$ python -q
>>> import numpy as np
>>> np.set_printoptions(precision=2, suppress=True, linewidth=160, floatmode="fixed")
>>> arr = np.array([[9.0, -3.0, 0.0, 0.0, 0.0, 0.0],
...     [-3.0, -2.0, -3.0, 0.0, 0.0, 0.0],
...     [0.0, -3.0, -1.0, -3.0, 0.0, 0.0],
...     [0.0, 0.0, -3.0, 6.0, -3.0, 0.0],
...     [0.0, 0.0, 0.0, -3.0, 7.0, -3.0],
...     [0.0, 0.0, 0.0, 0.0, -3.0, -2.0]])
>>> # equal to its transpose
>>> vec = np.array([2, 9, 8, 1, 5, 7])
>>> np.linalg.norm(arr @ vec) <= np.linalg.norm(arr, 2) * np.linalg.norm(vec) + 1e-9
np.True_
>>> arr @ vec
array([ -9.00, -48.00, -38.00, -33.00,  11.00, -29.00])
>>> (arr * vec).sum(axis=1)
array([ -9.00, -48.00, -38.00, -33.00,  11.00, -29.00])
>>> arr @ np.eye(6)[5]
array([ 0.00,  0.00,  0.00,  0.00, -3.00, -2.00])
>>> arr @ np.ones(6)
array([ 6.00, -8.00, -7.00,  0.00,  1.00, -5.00])
>>> arr * vec
array([[ 18.00, -27.00,   0.00,   0.00,   0.00,   0.00],
       [ -6.00, -18.00, -24.00,   0.00,   0.00,   0.00],
       [  0.00, -27.00,  -8.00,  -3.00,   0.00,   0.00],
       [  0.00,   0.00, -24.00,   6.00, -15.00,   0.00],
       [  0.00,   0.00,   0.00,  -3.00,  35.00, -21.00],
       [  0.00,   0.00,   0.00,   0.00, -15.00, -14.00]])
>>> vec = np.array([5, 0, -2, -5, 4, 1])
>>> target = arr @ vec
>>> coef, lr = np.zeros(6), 1 / np.linalg.norm(arr, 2) ** 2
>>> for i in range(10):
...     coef -= lr * arr.T @ (arr @ coef - target)
...     if i % 2 == 0: print(i, round(np.linalg.norm(arr @ coef - target), 2))
... 
0 7.08
2 4.41
4 3.35
6 2.68
8 2.22
>>> round(np.linalg.cond(arr), 2)
np.float64(93.45)
>>> coef
array([ 4.21, -2.30,  0.56, -3.58,  4.19, -0.17])
>>> round(np.linalg.eigvalsh(arr).min(), 2)
np.float64(-5.27)
>>> [round(float(np.linalg.det(arr[:i, :i])), 2) + 0 for i in range(1, 7)]
[9.0, -27.0, -54.0, -81.0, -81.0, 891.0]
>>> U, sv, Vt = np.linalg.svd(arr)
>>> sv
array([10.35,  9.79,  5.27,  5.02,  3.00,  0.11])
>>> M2 = U[:, :5] @ np.diag(sv[:5]) @ Vt[:5]
>>> np.linalg.matrix_rank(arr, rtol=0.05)
np.int64(5)
>>> np.round(np.linalg.norm(arr - M2) / np.linalg.norm(arr), 2)
np.float64(0.01)
>>> np.round(np.abs(arr - M2).max(), 2)
np.float64(0.05)
>>> evals, evecs = np.linalg.eigh(arr)
>>> vec = np.array([0, 3, 2, 1, 2, 0])
>>> np.linalg.eigvalsh(arr[1:, 1:])
array([-4.95, -2.99,  0.55,  5.07, 10.32])
>>> feats = np.loadtxt("case2.csv", delimiter=",")
>>> feats
array([[ 0.00, -4.00,  1.00,  0.00,  3.00,  0.00,  2.00],
       [ 4.00,  0.00,  1.00,  0.00, -4.00,  2.00, -2.00],
       [-1.00, -1.00,  0.00, -2.00,  0.00,  5.00, -1.00],
       [ 0.00,  0.00,  2.00,  0.00,  3.00,  5.00, -3.00],
       [-3.00,  4.00,  0.00, -3.00,  0.00,  5.00,  1.00],
       [ 0.00, -2.00, -5.00, -5.00, -5.00,  0.00,  2.00],
       [-2.00,  2.00,  1.00,  3.00, -1.00, -2.00,  0.00]])
>>> vec = np.array([0, -2, 2, -1, 1, 2, -1])
>>> vec @ feats @ vec
np.float64(0.0)
>>> np.round(np.linalg.svd(feats, compute_uv=False), 2) + 0
array([10.24, 10.24,  6.94,  6.94,  2.24,  2.24,  0.00])
>>> O = np.linalg.solve(np.eye(7) - feats, np.eye(7) + feats)
>>> np.round(O @ O.T, 2) + 0
array([[1.00, 0.00, 0.00, 0.00, 0.00, 0.00, 0.00],
       [0.00, 1.00, 0.00, 0.00, 0.00, 0.00, 0.00],
       [0.00, 0.00, 1.00, 0.00, 0.00, 0.00, 0.00],
       [0.00, 0.00, 0.00, 1.00, 0.00, 0.00, 0.00],
       [0.00, 0.00, 0.00, 0.00, 1.00, 0.00, 0.00],
       [0.00, 0.00, 0.00, 0.00, 0.00, 1.00, 0.00],
       [0.00, 0.00, 0.00, 0.00, 0.00, 0.00, 1.00]])
>>> round(float(np.linalg.det(O)), 2)
1.0
>>> U, sv, Vt = np.linalg.svd(feats)
>>> evecs = Vt[:(sv > 1e-8).sum()]
>>> rng = np.random.default_rng(150)
>>> vec = feats[5] + -1 * feats[4] + rng.integers(2) * np.eye(7)[1]
>>> vec
array([ 3.00, -5.00, -5.00, -2.00, -5.00, -5.00,  1.00])
>>> np.round(np.linalg.norm(vec - evecs.T @ evecs @ vec), 2)
np.float64(0.09)
>>> np.allclose(evecs.T @ evecs @ vec, vec)
False
>>> np.linalg.cond(feats) > 100
np.True_
>>> round(float(np.linalg.norm(feats, 2) / np.linalg.norm(feats)), 2)
0.58
>>> M2 = feats / np.linalg.norm(feats, axis=1, keepdims=True)
>>> C2 = M2 @ M2.T
>>> np.argwhere(np.triu(np.abs(C2) > 0.95, 1))
array([], shape=(0, 2), dtype=int64)
>>> C2[2]
array([ 0.06,  0.22,  1.00,  0.72,  0.66,  0.19, -0.59])
>>> (np.abs(C2) > 0.9).astype(int)
array([[1, 0, 0, 0, 0, 0, 0],
       [0, 1, 0, 0, 0, 0, 0],
       [0, 0, 1, 0, 0, 0, 0],
       [0, 0, 0, 1, 0, 0, 0],
       [0, 0, 0, 0, 1, 0, 0],
       [0, 0, 0, 0, 0, 1, 0],
       [0, 0, 0, 0, 0, 0, 1]])
>>> np.linalg.norm(M2, axis=1)
array([1.00, 1.00, 1.00, 1.00, 1.00, 1.00, 1.00])
>>> M2 = np.array([[2, 2, 2, -1, -1, -2, -2, 2, -2],
...     [0, 0, 0, -1, 0, 0, 1, 0, 1],
...     [-2, -2, 0, -2, 1, -1, -2, -2, 1]])
>>> E = M2.T @ M2
>>> E
array([[ 8,  8,  4,  2, -4, -2,  0,  8, -6],
       [ 8,  8,  4,  2, -4, -2,  0,  8, -6],
       [ 4,  4,  4, -2, -2, -4, -4,  4, -4],
       [ 2,  2, -2,  6, -1,  4,  5,  2, -1],
       [-4, -4, -2, -1,  2,  1,  0, -4,  3],
       [-2, -2, -4,  4,  1,  5,  6, -2,  3],
       [ 0,  0, -4,  5,  0,  6,  9,  0,  3],
       [ 8,  8,  4,  2, -4, -2,  0,  8, -6],
       [-6, -6, -4, -1,  3,  3,  3, -6,  6]])
>>> # null space of dimension 6
>>> W1 = np.array([[6, 9, -8, 0, 4],
...     [-6, -1, 5, 0, -7],
...     [7, 0, 8, 4, -6],
...     [-2, 4, 7, 7, 6],
...     [5, 7, 1, 3, -2],
...     [6, -3, -3, 2, -1],
...     [-1, -8, 7, -5, -8],
...     [-9, 7, 5, 4, -6],
...     [8, -8, 8, -4, 5]])
>>> coef = np.array([8, -3, 9, -6, -5])
>>> hid = np.maximum(E @ W1 + coef, 0)
>>> hid
array([[  0, 151,  25,  64,   0],
       [  0, 151,  25,  64,   0],
       [  0, 111,   0,  34,   0],
       [  0,   0,  53,  20,   0],
       [ 72,   0,   1,   0,  47],
       [ 43,   0,  53,   0,  21],
       [ 21,   0,  81,   0,   0],
       [  0, 151,  25,  64,   0],
       [114,   0,  21,   0,  64]])
>>> cent = np.array([[1, 7, 3], [4, 7, 3], [2, 8, 3], [5, 1, 6], [9, 7, 3]])
>>> W1 @ cent
array([[  62,   69,   33],
       [ -63,  -58,  -27],
       [ -11,   75,   51],
       [ 117,  119,   87],
       [  32,   81,   51],
       [ -11,   -8,    9],
       [-116,  -68,  -60],
       [  -5,  -12,   15],
       [  17,   95,   15]])
>>> hid @ cent
array([[ 974, 1321,  912],
       [ 974, 1321,  912],
       [ 614,  811,  537],
       [ 206,  444,  279],
       [ 497,  841,  360],
       [ 338,  872,  351],
       [ 183,  795,  306],
       [ 974, 1321,  912],
       [ 732, 1414,  597]])
